$ ipython --no-banner

In [1]: import numpy as np

In [2]: np.set_printoptions(precision=3, suppress=True, linewidth=200, sign=" ")

In [3]: E = np.loadtxt("w.csv", delimiter=",")

In [4]: print(E)
[[-0.549 -0.613  1.282 -1.296]
 [ 1.648 -0.986  0.495  0.257]
 [-0.824 -1.626 -0.711  0.415]
 [-0.549  0.093  1.268  1.443]]

In [5]: print((E - E.T) / 2)
[[ 0.    -1.131  1.053 -0.373]
 [ 1.131  0.     1.06   0.082]
 [-1.053 -1.06   0.    -0.426]
 [ 0.373 -0.082  0.426  0.   ]]

In [6]: x0 = np.array([-5, 5, -3, -4])

In [7]: y = E @ x0

In [8]: print(y)
[  1.018 -15.684  -3.538  -6.362]

In [9]: print(np.round(np.linalg.solve(E, E[:, 0]), 3) + 0)
[ 1.  0.  0.  0.]

In [10]: print(np.linalg.solve(E, y))
[-5.  5. -3. -4.]

In [11]: print(np.linalg.solve(E, -1 * y))
[ 5. -5.  3.  4.]

In [12]: rng = np.random.default_rng(524835)

In [13]: Y = E + rng.integers(-2, 3, (4, 1)) @ rng.integers(-2, 3, (1, 4))

In [14]: print(Y)
[[ 0.451 -1.613  2.282 -0.296]
 [ 0.648  0.014 -0.505 -0.743]
 [ 1.176 -3.626  1.289  2.415]
 [-1.549  1.093  0.268  0.443]]

In [15]: print(np.round(np.linalg.svd(Y - E, compute_uv=False), 3) + 0)
[ 5.292  0.     0.     0.   ]

In [16]: Y = np.linalg.inv(E)

In [17]: print(np.allclose(Y, E.T))
False

In [18]: print(np.linalg.inv(Y))
[[-0.549 -0.613  1.282 -1.296]
 [ 1.648 -0.986  0.495  0.257]
 [-0.824 -1.626 -0.711  0.415]
 [-0.549  0.093  1.268  1.443]]

In [19]: print(round(np.linalg.slogdet(E)[0], 3))
-1.0

In [20]: F = np.loadtxt("data.csv", delimiter=",")

In [21]: print(F)
[[ 0.  0.  0.  0.  0.  0.  0.  0.  0.]
 [ 0.  4.  2.  2.  2.  0.  0.  2.  2.]
 [ 0.  2.  5.  1.  5.  0.  2.  3.  1.]
 [ 0.  2.  1.  1.  1.  0.  0.  1.  1.]
 [ 0.  2.  5.  1.  5.  0.  2.  3.  1.]
 [ 0.  0.  0.  0.  0.  0.  0.  0.  0.]
 [ 0.  0.  2.  0.  2.  0.  1.  1.  0.]
 [ 0.  2.  3.  1.  3.  0.  1.  2.  1.]
 [ 0.  2.  1.  1.  1.  0.  0.  1.  1.]]

In [22]: Y = np.array([[-3, 1],
    ...:     [1, 1],
    ...:     [-2, -2],
    ...:     [-1, 3],
    ...:     [-1, 1],
    ...:     [0, 1],
    ...:     [-3, 1],
    ...:     [-1, 0],
    ...:     [-1, -3]])

In [23]: print(np.linalg.matrix_rank(F @ Y))
2

In [24]: lab = rng.permutation(9)

In [25]: print(lab)
[ 1  7  4  5  0  3  8  2  6]

In [26]: Y = F[lab][:, lab]

In [27]: print(round(float(np.linalg.det(Y)), 3), round(float(np.linalg.det(F[lab])), 3))
0.0 0.0

In [28]: print(np.diag(Y))
[ 4.  2.  5.  0.  0.  1.  1.  5.  1.]

In [29]: print(np.argsort(-np.linalg.norm(F, axis=0).round(6), kind="stable")[:3])
[ 2  4  1]

In [30]: print(np.linalg.matrix_rank(F, rtol=0.1))
2

In [31]: print([round(float(x), 3) for x in np.linalg.svd(F, compute_uv=False)[:3]])
[14.525, 4.475, 0.0]

In [32]: rk = np.linalg.matrix_rank(F)

In [33]: print(rk)
2

In [34]: N = np.linalg.svd(F)[2][rk:].T

In [35]: print([int(np.linalg.matrix_rank(F[:, :j + 1])) for j in range(9)])
[0, 1, 2, 2, 2, 2, 2, 2, 2]

In [36]: print(np.allclose(F @ N, 0))
True

In [37]: print([int(np.linalg.matrix_rank(F[:i])) for i in range(1, len(F) + 1)])
[0, 1, 2, 2, 2, 2, 2, 2, 2]

In [38]: w, vecs = np.linalg.eigh(F)

In [39]: print(np.abs(vecs[:, -1]).round(6).argmax())
2

In [40]: print(np.linalg.eigvalsh(F + 2 * np.eye(9)))
[  2.      2.      2.      2.      2.      2.      2.      6.475  16.525]

In [41]: X = np.load("layer2.npy")

In [42]: print(X)
[[ 0.019  0.026 -0.008  0.121 -0.041 -0.006 -0.022  0.037]
 [ 0.026  0.163  0.042  0.125 -0.15  -0.244  0.175  0.075]
 [-0.008  0.042  0.025 -0.064 -0.022 -0.095  0.093 -0.005]
 [ 0.121  0.125 -0.064  0.768 -0.229  0.033 -0.2    0.225]
 [-0.041 -0.15  -0.022 -0.229  0.157  0.187 -0.105 -0.098]
 [-0.006 -0.244 -0.095  0.033  0.187  0.437 -0.372 -0.058]
 [-0.022  0.175  0.093 -0.2   -0.105 -0.372  0.355 -0.002]
 [ 0.037  0.075 -0.005  0.225 -0.098 -0.058 -0.002  0.076]]

In [43]: w, vecs = np.linalg.eigh(X)

In [44]: x0 = np.array([3, -2, 2, -1, -3, 0, 3, 2])

In [45]: print(round(x0 @ X @ x0, 3))
5.491

In [46]: print(round(float(x0 @ X @ x0 / (x0 @ x0)), 3), round(w[0], 3), np.round(w[-1], 3))
0.137 -0.0 1.0

In [47]: mat = np.load("arr.npy")

In [48]: print(mat)
[[  7.  18.   2.   0.   6.   8.]
 [ 18.  84.   9.   0.  27.  36.]
 [  2.   9.   4.   0.   3.   4.]
 [  0.   0.   0.   3.   0.   0.]
 [  6.  27.   3.   0.  12.  12.]
 [  8.  36.   4.   0.  12.  19.]]

In [49]: U, sigma, Vt = np.linalg.svd(mat)

In [50]: print(sigma)
[ 114.    3.    3.    3.    3.    3.]

In [51]: Y = U[:, :1] @ np.diag(sigma[:1]) @ Vt[:1]

In [52]: print(np.abs(mat - Y).max())
3.0

In [53]: t = np.radians(72)

In [54]: Rm = np.eye(6)

In [55]: Rm[1, 1] = Rm[2, 2] = np.cos(t)

In [56]: Rm[1, 2], Rm[2, 1] = -np.sin(t), np.sin(t)

In [57]: print(Rm)
[[ 1.     0.     0.     0.     0.     0.   ]
 [ 0.     0.309 -0.951  0.     0.     0.   ]
 [ 0.     0.951  0.309  0.     0.     0.   ]
 [ 0.     0.     0.     1.     0.     0.   ]
 [ 0.     0.     0.     0.     1.     0.   ]
 [ 0.     0.     0.     0.     0.     1.   ]]

In [58]: Y = mat @ Rm.T

In [59]: print(np.abs(Y - mat).max(axis=0))
[  0.     66.602  73.67    0.      0.      0.   ]

In [60]: print(np.allclose(np.linalg.norm(mat, axis=1), np.linalg.norm(Y, axis=1)))
True

In [61]: print(np.linalg.svd(mat, compute_uv=False), np.linalg.svd(Y, compute_uv=False))
[ 114.    3.    3.    3.    3.    3.] [ 114.    3.    3.    3.    3.    3.]

In [62]: print(np.linalg.matrix_power(mat, 2))
[[  477.  2106.   234.     0.   702.   936.]
 [ 2106.  9486.  1053.     0.  3159.  4212.]
 [  234.  1053.   126.     0.   351.   468.]
 [    0.     0.     0.     9.     0.     0.]
 [  702.  3159.   351.     0.  1062.  1404.]
 [  936.  4212.   468.     0.  1404.  1881.]]

In [63]: print(np.round(np.abs(np.linalg.eigvals(mat)).max(), 3))
114.0

In [64]: print(np.allclose(mat, mat.T))
True

In [65]: lab = rng.integers(0, 2, 8)

In [66]: A = np.triu((lab[:, None] == lab) & (rng.random((8, 8)) < 0.8), 1).astype(int)

In [67]: A += A.T

In [68]: print(A)
[[ 0  0  0  1  0  0  0  0]
 [ 0  0  1  0  0  1  1  1]
 [ 0  1  0  0  0  1  1  0]
 [ 1  0  0  0  0  0  0  0]
 [ 0  0  0  0  0  1  0  1]
 [ 0  1  1  0  1  0  1  1]
 [ 0  1  1  0  0  1  0  1]
 [ 0  1  0  0  1  1  1  0]]

In [69]: x0 = np.array([0, 2, 2, 0, 1, 2, 1, 0])

In [70]: h1 = np.maximum(A @ x0, 0)

In [71]: print(np.maximum(A @ x0, 0) - np.maximum(-A @ x0, 0))
[ 0  5  5  0  2  6  6  6]

In [72]: print(np.flatnonzero(h1 > 1e-9))
[ 1  2  4  5  6  7]

In [73]: print(h1)
[ 0  5  5  0  2  6  6  6]

In [74]: print(np.tanh(A @ x0))
[ 0.     1.     1.     0.     0.964  1.     1.     1.   ]

In [75]: print(np.allclose(A @ A.T, A.T @ A))
True

In [76]: print(np.trace(A))
0

In [77]: print(round(float(np.abs(np.linalg.eigvals(A)).max()), 3))
3.859

In [78]: print((A + A.T) / 2)
[[ 0.  0.  0.  1.  0.  0.  0.  0.]
 [ 0.  0.  1.  0.  0.  1.  1.  1.]
 [ 0.  1.  0.  0.  0.  1.  1.  0.]
 [ 1.  0.  0.  0.  0.  0.  0.  0.]
 [ 0.  0.  0.  0.  0.  1.  0.  1.]
 [ 0.  1.  1.  0.  1.  0.  1.  1.]
 [ 0.  1.  1.  0.  0.  1.  0.  1.]
 [ 0.  1.  0.  0.  1.  1.  1.  0.]]

In [79]: print(X.ravel(order="F"))
[ 0.019  0.026 -0.008  0.121 -0.041 -0.006 -0.022  0.037  0.026  0.163  0.042  0.125 -0.15  -0.244  0.175  0.075 -0.008  0.042  0.025 -0.064 -0.022 -0.095  0.093 -0.005  0.121  0.125 -0.064  0.768
 -0.229  0.033 -0.2    0.225 -0.041 -0.15  -0.022 -0.229  0.157  0.187 -0.105 -0.098 -0.006 -0.244 -0.095  0.033  0.187  0.437 -0.372 -0.058 -0.022  0.175  0.093 -0.2   -0.105 -0.372  0.355 -0.002
  0.037  0.075 -0.005  0.225 -0.098 -0.058 -0.002  0.076]

In [80]: print(X.reshape(2, -1))
[[ 0.019  0.026 -0.008  0.121 -0.041 -0.006 -0.022  0.037  0.026  0.163  0.042  0.125 -0.15  -0.244  0.175  0.075 -0.008  0.042  0.025 -0.064 -0.022 -0.095  0.093 -0.005  0.121  0.125 -0.064  0.768
  -0.229  0.033 -0.2    0.225]
 [-0.041 -0.15  -0.022 -0.229  0.157  0.187 -0.105 -0.098 -0.006 -0.244 -0.095  0.033  0.187  0.437 -0.372 -0.058 -0.022  0.175  0.093 -0.2   -0.105 -0.372  0.355 -0.002  0.037  0.075 -0.005  0.225
  -0.098 -0.058 -0.002  0.076]]

In [81]: blk = X.reshape(8, 2, -1)

In [82]: print(blk.shape)
(8, 2, 4)

In [83]: print(blk.transpose(1, 0, 2))
[[[ 0.019  0.026 -0.008  0.121]
  [ 0.026  0.163  0.042  0.125]
  [-0.008  0.042  0.025 -0.064]
  [ 0.121  0.125 -0.064  0.768]
  [-0.041 -0.15  -0.022 -0.229]
  [-0.006 -0.244 -0.095  0.033]
  [-0.022  0.175  0.093 -0.2  ]
  [ 0.037  0.075 -0.005  0.225]]

 [[-0.041 -0.006 -0.022  0.037]
  [-0.15  -0.244  0.175  0.075]
  [-0.022 -0.095  0.093 -0.005]
  [-0.229  0.033 -0.2    0.225]
  [ 0.157  0.187 -0.105 -0.098]
  [ 0.187  0.437 -0.372 -0.058]
  [-0.105 -0.372  0.355 -0.002]
  [-0.098 -0.058 -0.002  0.076]]]

In [84]: print(blk[:, 0])
[[ 0.019  0.026 -0.008  0.121]
 [ 0.026  0.163  0.042  0.125]
 [-0.008  0.042  0.025 -0.064]
 [ 0.121  0.125 -0.064  0.768]
 [-0.041 -0.15  -0.022 -0.229]
 [-0.006 -0.244 -0.095  0.033]
 [-0.022  0.175  0.093 -0.2  ]
 [ 0.037  0.075 -0.005  0.225]]
